$ ipython --no-banner

In [1]: import numpy as np

In [2]: np.set_printoptions(precision=2, suppress=True, linewidth=160)

In [3]: data = np.load("out14.npy")

In [4]: data
Out[4]: 
array([[ 0.15, -0.49,  0.46, -0.73],
       [-0.61,  0.59, -0.01, -0.53],
       [-0.76, -0.61, -0.08,  0.2 ],
       [ 0.15, -0.21, -0.88, -0.39]])

In [5]: x = np.array([2, 0, -1, -2])

In [6]: round(np.linalg.det(data), 2)
Out[6]: np.float64(-1.0)

In [7]: print(np.abs(np.linalg.eigvals(data)))
[1. 1. 1. 1.]

In [8]: print(np.round(data.T @ (data @ x), 2) + 0)
[ 2.  0. -1. -2.]

In [9]: np.sort(np.abs(np.degrees(np.angle(np.linalg.eigvals(data)))))
Out[9]: array([  0.  ,  82.08,  82.08, 180.  ])

In [10]: np.linalg.inv(data)
Out[10]: 
array([[ 0.15, -0.61, -0.76,  0.15],
       [-0.49,  0.59, -0.61, -0.21],
       [ 0.46, -0.01, -0.08, -0.88],
       [-0.73, -0.53,  0.2 , -0.39]])

In [11]: np.round(np.linalg.norm(x), 2), round(float(np.linalg.norm(data @ x)), 2)
Out[11]: (np.float64(3.0), 3.0)

In [12]: x = np.array([2, 1, 1, 3])

In [13]: h = np.maximum(data @ x, 0)

In [14]: np.flatnonzero(h > 1e-9)
Out[14]: array([], dtype=int64)

In [15]: print(np.maximum(data @ (3 * x), 0))
[0. 0. 0. 0.]

In [16]: print(np.maximum(data @ x, 0) - np.maximum(-data @ x, 0))
[-1.9  -2.23 -1.61 -1.95]

In [17]: rng = np.random.default_rng(788)

In [18]: out = data + rng.integers(-2, 3, (4, 1)) @ rng.integers(-2, 3, (1, 4))

In [19]: out
Out[19]: 
array([[ 0.15, -0.49,  0.46, -0.73],
       [-0.61,  2.59,  1.99, -1.53],
       [-0.76, -4.61, -4.08,  2.2 ],
       [ 0.15, -4.21, -4.88,  1.61]])

In [20]: np.linalg.matrix_rank(out - data, tol=1e-8)
Out[20]: np.int64(1)

In [21]: w1 = np.array([[1, -1], [0, 0], [-1, -1], [0, -2]])

In [22]: coef = np.array([0, 2])

In [23]: hid = np.maximum(data @ w1 + coef, 0)

In [24]: (hid > 0).astype(int)
Out[24]: 
array([[0, 1],
       [0, 1],
       [0, 1],
       [1, 1]])

In [25]: hid
Out[25]: 
array([[0.  , 2.84],
       [0.  , 3.68],
       [0.  , 2.44],
       [1.04, 3.51]])

In [26]: W2 = np.array([[1, 4], [4, 6]])

In [27]: hid @ W2
Out[27]: 
array([[11.36, 17.04],
       [14.73, 22.09],
       [ 9.75, 14.62],
       [15.07, 25.2 ]])

In [28]: print(w1 @ W2)
[[ -3  -2]
 [  0   0]
 [ -5 -10]
 [ -8 -12]]

In [29]: Q = data.astype(float).copy()

In [30]: for j in range(4):
    ...:     Q[:, j] -= Q[:, :j] @ (Q[:, :j].T @ Q[:, j])
    ...:     Q[:, j] /= np.linalg.norm(Q[:, j])
    ...: 

In [31]: Q
Out[31]: 
array([[ 0.15, -0.49,  0.46, -0.73],
       [-0.61,  0.59, -0.01, -0.53],
       [-0.76, -0.61, -0.08,  0.2 ],
       [ 0.15, -0.21, -0.88, -0.39]])

In [32]: np.round(Q.T @ data, 2) + 0
Out[32]: 
array([[1., 0., 0., 0.],
       [0., 1., 0., 0.],
       [0., 0., 1., 0.],
       [0., 0., 0., 1.]])

In [33]: K = np.loadtxt("block18.csv", delimiter=",")

In [34]: K
Out[34]: 
array([[ -1.,  -8.,  -9.,  -3.],
       [  4.,  11.,  10.,   4.],
       [ -4., -16., -15.,  -4.],
       [  4.,  16.,  17.,   6.]])

In [35]: w1 = np.array([[1, 3, -1, 2], [2, 1, 3, -3], [-2, -3, -2, -3], [-1, 1, 0, 0]])

In [36]: coef = np.array([1, 8, 8, 0])

In [37]: hid = np.maximum(K @ w1 + coef, 0)

In [38]: np.linalg.matrix_rank(hid)
Out[38]: np.int64(4)

In [39]: print((hid > 0).astype(int))
[[1 1 1 1]
 [1 1 1 0]
 [0 1 0 1]
 [0 0 1 0]]

In [40]: (hid > 0).mean(axis=0)
Out[40]: array([0.5 , 0.75, 0.75, 0.5 ])

In [41]: hid
Out[41]: 
array([[ 5., 21.,  3., 49.],
       [ 3.,  5., 17.,  0.],
       [ 0., 21.,  0., 85.],
       [ 0.,  0., 18.,  0.]])

In [42]: W2 = np.array([[0, 5], [2, 0], [0, 3], [4, 5]])

In [43]: print(w1 @ W2)
[[ 14  12]
 [-10   4]
 [-18 -31]
 [  2  -5]]

In [44]: hid @ W2
Out[44]: 
array([[238., 279.],
       [ 10.,  66.],
       [382., 425.],
       [  0.,  54.]])

In [45]: hid @ hid
Out[45]: 
array([[  88.,  273., 1254.,  500.],
       [  30.,  445.,   94., 1592.],
       [  63.,  105., 1887.,    0.],
       [   0.,  378.,    0., 1530.]])

In [46]: np.trace(hid)
Out[46]: np.float64(10.0)

In [47]: print(np.allclose(hid, hid.T))
False

In [48]: (hid - hid.T) / 2
Out[48]: 
array([[  0. ,   9. ,   1.5,  24.5],
       [ -9. ,   0. ,  -2. ,   0. ],
       [ -1.5,   2. ,   0. ,  33.5],
       [-24.5,   0. , -33.5,   0. ]])

In [49]: np.round(np.abs(np.linalg.eigvals(hid)).max(), 2)
Out[49]: np.float64(44.62)

In [50]: Q, evecs = np.linalg.qr(K[:, :1])[0], np.linalg.qr(K[:, 1:])[0]

In [51]: sig = np.linalg.svd(Q.T @ evecs, compute_uv=False)

In [52]: print((sig > 0.9).sum())
1

In [53]: np.round(np.linalg.norm(Q @ Q.T - evecs @ evecs.T, 2), 2)
Out[53]: np.float64(1.0)

In [54]: np.degrees(np.arccos(sig.clip(0, 1)))
Out[54]: array([3.89])

In [55]: print(sig)
[1.]

In [56]: vals, evecs = np.linalg.eig(K)

In [57]: vals
Out[57]: array([ 1.,  3., -5.,  2.])

In [58]: print(np.round(K @ evecs[:, 0] - vals[0] * evecs[:, 0], 2) + 0)
[0. 0. 0. 0.]

In [59]: np.sort(np.linalg.eigvals(K.T))
Out[59]: array([-5.,  1.,  2.,  3.])

In [60]: np.sort(np.linalg.eigvals(np.linalg.inv(K)))
Out[60]: array([-0.2 ,  0.33,  0.5 ,  1.  ])

In [61]: U, sig, vt = np.linalg.svd(K)

In [62]: sig
Out[62]: array([38.87,  2.14,  1.47,  0.24])

In [63]: out = U[:, :1] @ np.diag(sig[:1]) @ vt[:1]

In [64]: np.round(np.abs(K - out).max(), 2)
Out[64]: np.float64(1.24)

In [65]: round(np.linalg.norm(K - out) / np.linalg.norm(K), 2)
Out[65]: np.float64(0.07)

In [66]: np.linalg.matrix_rank(out)
Out[66]: np.int64(1)

In [67]: np.linalg.matrix_rank(K, rtol=0.05)
Out[67]: np.int64(2)

In [68]: np.round(np.linalg.norm(K - out, 2), 2), round(float(sig[1]), 2)
Out[68]: (np.float64(2.14), 2.14)

In [69]: W0 = np.loadtxt("arr.csv", delimiter=",")

In [70]: W0
Out[70]: 
array([[ -6.86,  11.2 ,  -1.12],
       [ -4.95,   8.45,  -0.9 ],
       [  0.05,  -0.03,   0.2 ],
       [ -5.09,   8.3 ,  -0.82],
       [ -8.45,  13.84,  -1.57],
       [  8.55, -13.88,   1.38],
       [ -5.03,   8.47,  -0.9 ],
       [  3.35,  -5.57,   0.59],
       [  1.52,  -3.03,   0.28],
       [ -3.36,   5.58,  -0.51],
       [  6.69, -11.18,   1.19],
       [  6.97, -10.93,   1.37],
       [  3.59,  -5.68,   0.62],
       [  1.71,  -2.94,   0.13],
       [ -6.95,  11.12,  -1.05],
       [  6.83, -11.31,   1.05],
       [  5.01,  -8.35,   0.98],
       [  3.42,  -5.55,   0.47],
       [ -5.01,   8.32,  -0.79],
       [ -5.06,   8.5 ,  -0.79],
       [ -5.03,   8.39,  -0.9 ],
       [ -0.07,   0.14,   0.  ],
       [ -6.92,  11.25,  -1.25],
       [ -6.7 ,  11.28,  -1.35],
       [ -6.65,  11.31,  -1.24],
       [  1.86,  -2.86,   0.27],
       [ -6.8 ,  11.12,  -1.1 ]])

In [71]: x = np.array([7, 0, 1])

In [72]: target = W0 @ x

In [73]: np.round(np.linalg.pinv(W0) @ W0, 2) + 0
Out[73]: 
array([[1., 0., 0.],
       [0., 1., 0.],
       [0., 0., 1.]])

In [74]: np.round(np.linalg.solve(W0.T @ W0, W0.T @ target), 2) + 0
Out[74]: array([7., 0., 1.])

In [75]: print(np.round(np.linalg.lstsq(W0, target)[0], 2) + 0)
[7. 0. 1.]

In [76]: target = target + 0.1 * rng.normal(size=27)

In [77]: print(target)
[-49.   -35.64   0.61 -36.36 -60.54  61.18 -36.26  24.24  11.04 -23.95  48.03  50.18  25.65  12.17 -49.7   48.95  36.3   24.3  -35.81 -36.27 -36.06  -0.51
 -49.68 -48.21 -47.84  13.37 -48.84]

In [78]: coef, *_ = np.linalg.lstsq(W0, target)

In [79]: [round(float(np.linalg.norm(np.linalg.solve(W0.T @ W0 + lam * np.eye(3), W0.T @ target))), 2) for lam in (0, 1, 10, 100)]
Out[79]: [6.81, 3.99, 3.7, 3.59]

In [80]: np.round(W0.T @ (target - W0 @ coef), 2) + 0
Out[80]: array([0., 0., 0.])

In [81]: round(np.linalg.norm(target - W0 @ coef), 2)
Out[81]: np.float64(0.51)

In [82]: out = np.array([[-1, 0, 0], [-2, 0, 1], [2, 1, 2], [2, -2, 2]])

In [83]: np.einsum("ik,kj->ij", K, out)
Out[83]: 
array([[ -7.,  -3., -32.],
       [  2.,   2.,  39.],
       [ -2.,  -7., -54.],
       [ 10.,   5.,  62.]])

In [84]: print(np.linalg.matrix_rank(np.vstack([K, out.T])))
4

In [85]: K @ out
Out[85]: 
array([[ -7.,  -3., -32.],
       [  2.,   2.,  39.],
       [ -2.,  -7., -54.],
       [ 10.,   5.,  62.]])

In [86]: print(np.einsum("ij->j", K))
[3. 3. 3. 3.]

In [87]: np.vstack([K, out.T]).shape
Out[87]: (7, 4)

In [88]: np.einsum("ik,kj->ji", K, out)
Out[88]: 
array([[ -7.,   2.,  -2.,  10.],
       [ -3.,   2.,  -7.,   5.],
       [-32.,  39., -54.,  62.]])

In [89]: W2 = W0[[23, 0]].astype(float)

In [90]: for _ in range(5):
    ...:     lab = np.linalg.norm(W0[:, None] - W2, axis=-1).argmin(axis=1)
    ...:     W2 = np.array([W0[lab == j].mean(axis=0) for j in range(2)])
    ...: 

In [91]: lab
Out[91]: array([0, 0, 1, 0, 0, 1, 0, 1, 1, 0, 1, 1, 1, 1, 0, 1, 1, 1, 0, 0, 0, 1, 0, 0, 0, 1, 0])

In [92]: W2
Out[92]: 
array([[-5.92,  9.79, -1.02],
       [ 3.81, -6.24,  0.66]])

In [93]: out = np.array([[1, 1], [1, -1]])

In [94]: M = np.kron(out, np.kron(out, out))[rng.permutation(8)][:5]

In [95]: print(M)
[[ 1 -1 -1  1  1 -1 -1  1]
 [ 1  1  1  1 -1 -1 -1 -1]
 [ 1  1 -1 -1 -1 -1  1  1]
 [ 1 -1 -1  1 -1  1  1 -1]
 [ 1 -1  1 -1  1 -1  1 -1]]

In [96]: np.round(np.linalg.norm(M), 2)
Out[96]: np.float64(6.32)

In [97]: np.linalg.svd(M, compute_uv=False)
Out[97]: array([2.83, 2.83, 2.83, 2.83, 2.83])

In [98]: M.sum(axis=0)
Out[98]: array([ 5, -1, -1,  1, -1, -3,  1, -1])

In [99]: M.mean(axis=0)
Out[99]: array([ 1. , -0.2, -0.2,  0.2, -0.2, -0.6,  0.2, -0.2])
